% python3 -q
>>> import numpy as np
>>> from numpy import linalg as LA
>>> np.set_printoptions(precision=3, suppress=True, linewidth=100)
>>> def rnd(a):
...     return np.round(a, 3) + 0
... 
>>> O, _ = LA.qr(np.array([[-2.0, -0.8, 0.7, -1.3, -0.6, -0.2, -0.1],
...     [-1.1, -0.4, -1.5, 1.6, -0.4, -1.0, 0.3],
...     [0.5, -0.1, 1.2, -0.1, -0.7, -1.2, 1.3],
...     [-0.4, 0.0, -0.8, -0.7, -1.0, -1.1, -0.7],
...     [-0.8, 1.7, 1.4, 0.3, 1.1, 0.0, -0.9],
...     [1.2, -0.3, 0.5, 0.1, 0.2, 0.4, -0.7],
...     [2.3, 0.5, -0.2, -0.2, -0.7, 1.1, 0.6]]))
>>> m1 = 2 * O
>>> rnd(m1)
array([[-1.11 , -0.59 , -0.843, -0.688, -0.347, -0.982, -0.389],
       [-0.61 , -0.284,  1.092,  1.161, -0.795, -0.441, -0.425],
       [ 0.277, -0.157, -1.039,  0.53 , -1.396,  0.612,  0.462],
       [-0.222,  0.044,  0.667, -1.146, -0.776,  1.022, -0.738],
       [-0.444,  1.814, -0.39 ,  0.226, -0.153, -0.154, -0.513],
       [ 0.666, -0.438, -0.577,  0.494,  0.342,  0.181, -1.624],
       [ 1.276,  0.252,  0.297, -0.537, -0.745, -1.169, -0.101]])
>>> other = m1 / np.sqrt((m1 ** 2).mean(axis=1, keepdims=True))
>>> LA.matrix_rank(m1 - m1.mean(axis=1, keepdims=True))
np.int64(6)
>>> rnd(LA.norm(other, axis=1))
array([2.646, 2.646, 2.646, 2.646, 2.646, 2.646, 2.646])
>>> rnd(LA.norm(m1, axis=0))
array([2., 2., 2., 2., 2., 2., 2.])
>>> rnd(m1 @ m1.T)
array([[4., 0., 0., 0., 0., 0., 0.],
       [0., 4., 0., 0., 0., 0., 0.],
       [0., 0., 4., 0., 0., 0., 0.],
       [0., 0., 0., 4., 0., 0., 0.],
       [0., 0., 0., 0., 4., 0., 0.],
       [0., 0., 0., 0., 0., 4., 0.],
       [0., 0., 0., 0., 0., 0., 4.]])
>>> rnd(m1.T @ m1)
array([[4., 0., 0., 0., 0., 0., 0.],
       [0., 4., 0., 0., 0., 0., 0.],
       [0., 0., 4., 0., 0., 0., 0.],
       [0., 0., 0., 4., 0., 0., 0.],
       [0., 0., 0., 0., 4., 0., 0.],
       [0., 0., 0., 0., 0., 4., 0.],
       [0., 0., 0., 0., 0., 0., 4.]])
>>> rnd(m1[:, 2] @ m1[:, 4])
np.float64(0.0)
>>> rnd(LA.svd(m1, compute_uv=False))
array([2., 2., 2., 2., 2., 2., 2.])
>>> print(np.allclose(m1 @ m1.T, m1.T @ m1))
True
>>> print(rnd(np.sort(np.abs(LA.eigvals(m1)))))
[2. 2. 2. 2. 2. 2. 2.]
>>> np.allclose(m1, m1.T)
False
>>> rnd(LA.det(m1))
np.float64(128.0)
>>> other = m1 / LA.norm(m1, axis=1, keepdims=True)
>>> C2 = other @ other.T
>>> np.degrees(np.arccos(np.clip(C2[2, 1], -1, 1)))
np.float64(90.0)
>>> (C2 - 2 * np.eye(7)).round(6).argmax(axis=1)
array([1, 0, 0, 0, 0, 0, 0])
>>> X = np.loadtxt("a.csv", delimiter=",")
>>> X
array([[ 4.,  4.,  4.,  4.,  4.,  4.,  4.,  4.],
       [ 4.,  8.,  8.,  8.,  8.,  8.,  8.,  8.],
       [ 4.,  8., 12., 12., 12., 12., 12., 12.],
       [ 4.,  8., 12., 16., 16., 16., 16., 16.],
       [ 4.,  8., 12., 16., 20., 20., 20., 20.],
       [ 4.,  8., 12., 16., 20., 24., 24., 24.],
       [ 4.,  8., 12., 16., 20., 24., 28., 28.],
       [ 4.,  8., 12., 16., 20., 24., 28., 32.]])
>>> ev, vecs = LA.eigvalsh(X)
Traceback (most recent call last):
  File "<python-input-25>", line 1, in <module>
    ev, vecs = LA.eigvalsh(X)
    ^^^^^^^^
ValueError: too many values to unpack (expected 2)
>>> ev, vecs = LA.eigh(X)
>>> ev.sum(), np.trace(X)
(np.float64(144.0), np.float64(144.0))
>>> rnd(vecs.T @ vecs)
array([[1., 0., 0., 0., 0., 0., 0., 0.],
       [0., 1., 0., 0., 0., 0., 0., 0.],
       [0., 0., 1., 0., 0., 0., 0., 0.],
       [0., 0., 0., 1., 0., 0., 0., 0.],
       [0., 0., 0., 0., 1., 0., 0., 0.],
       [0., 0., 0., 0., 0., 1., 0., 0.],
       [0., 0., 0., 0., 0., 0., 1., 0.],
       [0., 0., 0., 0., 0., 0., 0., 1.]])
>>> rnd(vecs @ np.diag(ev) @ vecs.T)
array([[ 4.,  4.,  4.,  4.,  4.,  4.,  4.,  4.],
       [ 4.,  8.,  8.,  8.,  8.,  8.,  8.,  8.],
       [ 4.,  8., 12., 12., 12., 12., 12., 12.],
       [ 4.,  8., 12., 16., 16., 16., 16., 16.],
       [ 4.,  8., 12., 16., 20., 20., 20., 20.],
       [ 4.,  8., 12., 16., 20., 24., 24., 24.],
       [ 4.,  8., 12., 16., 20., 24., 28., 28.],
       [ 4.,  8., 12., 16., 20., 24., 28., 32.]])
>>> (ev > 1e-8).sum(), (ev < -1e-8).sum()
(np.int64(8), np.int64(0))
>>> print(rnd(LA.eigvalsh(X @ X)))
[    1.071     1.323     1.914     3.353     7.582    25.333   178.294 13797.132]
>>> np.abs(vecs[:, -1]).round(6).argmax()
np.int64(7)
>>> rnd(ev)
array([  1.035,   1.15 ,   1.383,   1.831,   2.754,   5.033,  13.353, 117.461])
>>> np.unique(ev.round(6) + 0, return_counts=True)[1]
array([1, 1, 1, 1, 1, 1, 1, 1])
>>> rnd(LA.svd(X, compute_uv=False))
array([117.461,  13.353,   5.033,   2.754,   1.831,   1.383,   1.15 ,   1.035])
>>> x0 = np.array([-2, 5, -3, 3, 3, 5, 4, 1])
>>> target = X @ x0
>>> coef, lr = np.zeros(8), 1 / LA.norm(X, 2) ** 2
>>> for i in range(8):
...     coef -= lr * X.T @ (X @ coef - target)
...     if i % 2 == 0: print(i, round(LA.norm(X @ coef - target), 3))
... 
0 15.561
2 15.502
4 15.444
6 15.388
>>> rnd(coef)
array([0.571, 1.134, 1.657, 2.145, 2.562, 2.882, 3.087, 3.181])
>>> O, vecs = LA.qr(X[:, :1])[0], LA.qr(X[:, 1:])[0]
>>> sig = LA.svd(O.T @ vecs, compute_uv=False)
>>> print(rnd(np.degrees(np.arccos(sig.clip(0, 1)))))
[9.097]
>>> rnd(LA.norm(O @ O.T - vecs @ vecs.T, 2))
np.float64(1.0)
>>> rng = np.random.default_rng(82)
>>> idx = rng.permutation(7)
>>> idx
array([4, 3, 6, 1, 5, 2, 0])
>>> other = m1[idx][:, idx]
>>> rnd(other)
array([[-0.153,  0.226, -0.513,  1.814, -0.154, -0.39 , -0.444],
       [-0.776, -1.146, -0.738,  0.044,  1.022,  0.667, -0.222],
       [-0.745, -0.537, -0.101,  0.252, -1.169,  0.297,  1.276],
       [-0.795,  1.161, -0.425, -0.284, -0.441,  1.092, -0.61 ],
       [ 0.342,  0.494, -1.624, -0.438,  0.181, -0.577,  0.666],
       [-1.396,  0.53 ,  0.462, -0.157,  0.612, -1.039,  0.277],
       [-0.347, -0.688, -0.389, -0.59 , -0.982, -0.843, -1.11 ]])
>>> print(np.allclose(other, m1))
False
>>> rnd(np.sort(np.abs(LA.eigvals(other))))
array([2., 2., 2., 2., 2., 2., 2.])
>>> J = np.loadtxt("m.csv", delimiter=",")
>>> rnd(J)
array([[ -2.251,   3.118,  -9.085,  -6.154,   5.554, -11.564,  -0.372,   5.348,   8.114,   1.673,
          1.694],
       [ -5.338,   1.253,  -4.804,  -9.882,   3.75 , -12.784,  -3.49 ,   3.849,   4.353,   1.947,
          4.689],
       [  6.909,   3.903,  -8.842,   8.553,   3.622,   3.379,   6.863,   2.964,   7.76 ,  -0.704,
         -6.674],
       [ -6.161,   0.53 ,  -3.048, -10.703,   2.923, -12.572,  -4.417,   3.125,   2.804,   1.947,
          5.512],
       [  6.693,   4.041,  -9.275,   8.085,   3.908,   2.653,   6.759,   3.246,   8.149,  -0.597,
         -6.494],
       [  6.519,   4.134,  -9.574,   7.724,   4.111,   2.112,   6.667,   3.446,   8.417,  -0.516,
         -6.347],
       [ -1.651,   3.381,  -9.646,  -5.353,   5.753, -11.089,   0.192,   5.496,   8.605,   1.587,
          1.122],
       [  1.726,   4.402, -11.552,  -0.493,   6.163,  -7.325,   3.17 ,   5.67 ,  10.249,   0.951,
         -2.043],
       [ -3.092,   2.702,  -8.171,  -7.24 ,   5.205, -12.117,  -1.182,   5.073,   7.315,   1.778,
          2.499],
       [  7.743,   2.292,  -4.232,  11.183,   0.864,   8.751,   6.807,   0.326,   3.647,  -1.474,
         -7.252],
       [  7.647,   1.702,  -2.65 ,  11.473,  -0.007,   9.979,   6.484,  -0.484,   2.242,  -1.64 ,
         -7.1  ],
       [ -6.326,   0.365,  -2.64 , -10.851,   2.726, -12.48 ,  -4.611,   2.951,   2.444,   1.94 ,
          5.679],
       [ -3.711,   2.358,  -7.394,  -8.01 ,   4.889, -12.432,  -1.794,   4.815,   6.632,   1.843,
          3.097],
       [  5.7  ,   4.43 , -10.593,   6.128,   4.845,  -0.096,   6.176,   4.185,   9.336,  -0.183,
         -5.639],
       [ -7.664,  -1.765,   2.817, -11.454,  -0.083,  -9.86 ,  -6.524,   0.401,  -2.39 ,   1.624,
          7.122],
       [  6.106,  -0.583,   3.178,  10.652,  -2.986,  12.598,   4.353,  -3.181,  -2.919,  -1.948,
         -5.457],
       [  4.814,   4.583, -11.24 ,   4.53 ,   5.382,  -2.086,   5.573,   4.745,   9.924,   0.122,
         -4.855],
       [ -6.2  ,   0.492,  -2.954, -10.739,   2.877, -12.552,  -4.462,   3.085,   2.721,   1.945,
          5.552],
       [  0.714,   4.177, -11.2  ,  -2.011,   6.164,  -8.645,   2.311,   5.734,   9.951,   1.168,
         -1.103],
       [  6.462,   4.162,  -9.664,   7.606,   4.173,   1.941,   6.636,   3.508,   8.499,  -0.49 ,
         -6.298],
       [ -5.888,  -4.378,  10.403,  -6.482,  -4.701,  -0.373,  -6.296,  -4.039,  -9.164,   0.254,
          5.804],
       [  3.169,   4.594, -11.7  ,   1.772,   5.964,  -5.134,   4.339,   5.393,  10.358,   0.599,
         -3.369],
       [ -6.455,   0.228,  -2.3  , -10.963,   2.56 , -12.392,  -4.767,   2.803,   2.143,   1.932,
          5.811],
       [  6.682,   4.048,  -9.296,   8.061,   3.923,   2.616,   6.753,   3.26 ,   8.168,  -0.591,
         -6.484],
       [  7.529,   3.228,  -6.84 ,  10.106,   2.374,   6.126,   7.043,   1.755,   5.97 ,  -1.105,
         -7.16 ],
       [  7.164,   3.695,  -8.209,   9.137,   3.216,   4.342,   6.967,   2.568,   7.194,  -0.846,
         -6.882],
       [  4.482,  -1.875,   6.278,   8.93 ,  -4.412,  12.698,   2.581,  -4.416,  -5.652,  -1.906,
         -3.847],
       [  7.187,   0.711,  -0.069,  11.466,  -1.37 ,  11.497,   5.717,  -1.733,  -0.047,  -1.834,
         -6.576],
       [  0.252,  -3.897,  10.689,   3.411,  -6.065,   9.752,  -1.465,  -5.702,  -9.511,  -1.354,
          0.199],
       [ -7.725,  -2.637,   5.178, -10.887,  -1.4  ,  -7.895,  -6.94 ,  -0.83 ,  -4.489,   1.355,
          7.273],
       [  5.849,  -0.822,   3.762,  10.406,  -3.264,  12.696,   4.058,  -3.425,  -3.434,  -1.953,
         -5.199],
       [  7.559,   3.17 ,  -6.673,  10.202,   2.274,   6.32 ,   7.041,   1.66 ,   5.822,  -1.132,
         -7.182],
       [ -3.682,  -4.621,  11.638,  -2.609,  -5.829,   4.255,  -4.736,  -5.234, -10.296,  -0.46 ,
          3.835],
       [  7.221,   0.766,  -0.208,  11.481,  -1.298,  11.43 ,   5.766,  -1.668,   0.076,  -1.826,
         -6.613],
       [  7.716,   2.013,  -3.478,  11.351,   0.445,   9.366,   6.668,  -0.065,   2.977,  -1.558,
         -7.197],
       [ -5.988,  -4.348,  10.294,  -6.671,  -4.62 ,  -0.627,  -6.357,  -3.957,  -9.066,   0.293,
          5.89 ],
       [  7.339,   3.507,  -7.651,   9.575,   2.868,   5.112,   7.019,   2.23 ,   6.695,  -0.958,
         -7.02 ],
       [  0.331,  -3.871,  10.639,   3.523,  -6.053,   9.836,  -1.394,  -5.695,  -9.468,  -1.368,
          0.125],
       [  0.577,   4.141, -11.138,  -2.213,   6.156,  -8.811,   2.193,   5.735,   9.898,   1.195,
         -0.975],
       [  6.552,   4.118,  -9.521,   7.791,   4.074,   2.211,   6.685,   3.41 ,   8.369,  -0.531,
         -6.375],
       [ -5.64 ,   1.004,  -4.206, -10.196,   3.472, -12.747,  -3.823,   3.608,   3.826,   1.953,
          4.989],
       [  1.62 ,   4.382, -11.524,  -0.654,   6.168,  -7.471,   3.082,   5.682,  10.226,   0.975,
         -1.945]])
>>> Ac = J - J.mean(axis=0)
>>> vecs = LA.svd(Ac)[2][:2]
>>> other = Ac - Ac @ vecs.T @ vecs
>>> print(rnd((Ac @ vecs.T).std(axis=0)))
[14.45  12.196]
